>>> import numpy as np
>>> np.set_printoptions(precision=2, suppress=True, linewidth=160, floatmode="fixed")
>>> J = np.loadtxt("w.csv", delimiter=",")
>>> J
array([[ 0.51,  2.58, -1.19],
       [-3.24,  1.21, -2.33],
       [-6.08, -0.50, -5.46],
       [ 0.90, -4.87, -3.07],
       [ 2.34, -0.94, -1.42],
       [-1.84, -1.23, -0.23],
       [-2.75,  4.05,  1.03],
       [ 0.16, -2.15,  0.93],
       [ 5.90,  6.10, -2.24],
       [ 0.51, -1.37, -4.61],
       [ 0.97,  2.16, -3.50],
       [ 0.14, -2.88,  2.32],
       [-2.20, -7.11,  1.56],
       [-4.37,  2.15, -0.07],
       [ 2.11,  3.59, -0.02]])
>>> Ac = J - J.mean(axis=0)
>>> V = np.linalg.svd(Ac)[2][:1]
>>> out = Ac - Ac @ V.T @ V
>>> np.cov(Ac @ V.T, rowvar=False)
array(14.00)
>>> round(np.linalg.norm(out) / np.linalg.norm(Ac), 2)
np.float64(0.69)
>>> (Ac @ V.T).std(axis=0)
array([3.61])
>>> T = np.stack([J, 3 * J, J[::-1]])
>>> T.shape
(3, 15, 3)
>>> out = np.c_[J[:, :2] @ np.array([[1, 0], [3, 1]]), np.array([1, 3, 3, 3, 2, 3, 3, 3, 3, 2, 3, 1, 3, 3, 2])]
>>> out
array([[  8.25,   2.58,   1.00],
       [  0.39,   1.21,   3.00],
       [ -7.58,  -0.50,   3.00],
       [-13.71,  -4.87,   3.00],
       [ -0.48,  -0.94,   2.00],
       [ -5.53,  -1.23,   3.00],
       [  9.40,   4.05,   3.00],
       [ -6.29,  -2.15,   3.00],
       [ 24.20,   6.10,   3.00],
       [ -3.60,  -1.37,   2.00],
       [  7.45,   2.16,   3.00],
       [ -8.50,  -2.88,   1.00],
       [-23.53,  -7.11,   3.00],
       [  2.08,   2.15,   3.00],
       [ 12.88,   3.59,   2.00]])
>>> np.linalg.matrix_rank(out)
np.int64(3)
>>> data = np.load("block18.npy")
>>> data
array([[-1,  0,  0],
       [ 1, -2,  0],
       [ 3,  1,  1]])
>>> # triangular: eigenvalues sit on the diagonal
>>> out = data ** -1
Traceback (most recent call last):
  File "<python-input-18>", line 1, in <module>
    out = data ** -1
          ~~~~~^^~~~
ValueError: Integers to negative integer powers are not allowed.
>>> out = np.linalg.inv(data)
>>> round(float(np.linalg.cond(data)), 2)
13.31
>>> np.round(np.linalg.det(data) * np.linalg.det(out), 2)
np.float64(1.0)
>>> np.allclose(out, data.T)
False
>>> (np.abs(out) > 1e-9).astype(int)
array([[1, 0, 0],
       [1, 1, 0],
       [1, 1, 1]])
>>> np.round(data @ out, 2) + 0
array([[1.00, 0.00, 0.00],
       [0.00, 1.00, 0.00],
       [0.00, 0.00, 1.00]])
>>> np.round(np.linalg.inv(out), 2) + 0
array([[-1.00,  0.00,  0.00],
       [ 1.00, -2.00,  0.00],
       [ 3.00,  1.00,  1.00]])
>>> out
array([[-1.00,  0.00,  0.00],
       [-0.50, -0.50, -0.00],
       [ 3.50,  0.50,  1.00]])
>>> P = np.triu(np.array([[2, -3, -2], [2, 1, -1], [0, 2, 3]]), 1) + np.eye(3)
>>> out = P @ data @ np.linalg.inv(P)
>>> out
array([[-10.00, -26.00, -48.00],
       [ -2.00,  -9.00, -14.00],
       [  3.00,  10.00,  17.00]])
>>> np.poly(out)
array([ 1.00,  2.00, -1.00, -2.00])
>>> left, sigma, vt = np.linalg.svd(data, full_matrices=False)
>>> np.abs(vt[0])
array([0.95, 0.17, 0.27])
>>> np.round(vt @ vt.T, 2) + 0
array([[1.00, 0.00, 0.00],
       [0.00, 1.00, 0.00],
       [0.00, 0.00, 1.00]])
>>> np.round(left.T @ data @ vt.T, 2) + 0
array([[3.47, 0.00, 0.00],
       [0.00, 2.21, 0.00],
       [0.00, 0.00, 0.26]])
>>> (sigma > 1e-8).sum()
np.int64(3)
>>> np.allclose(left * sigma @ vt, data)
True
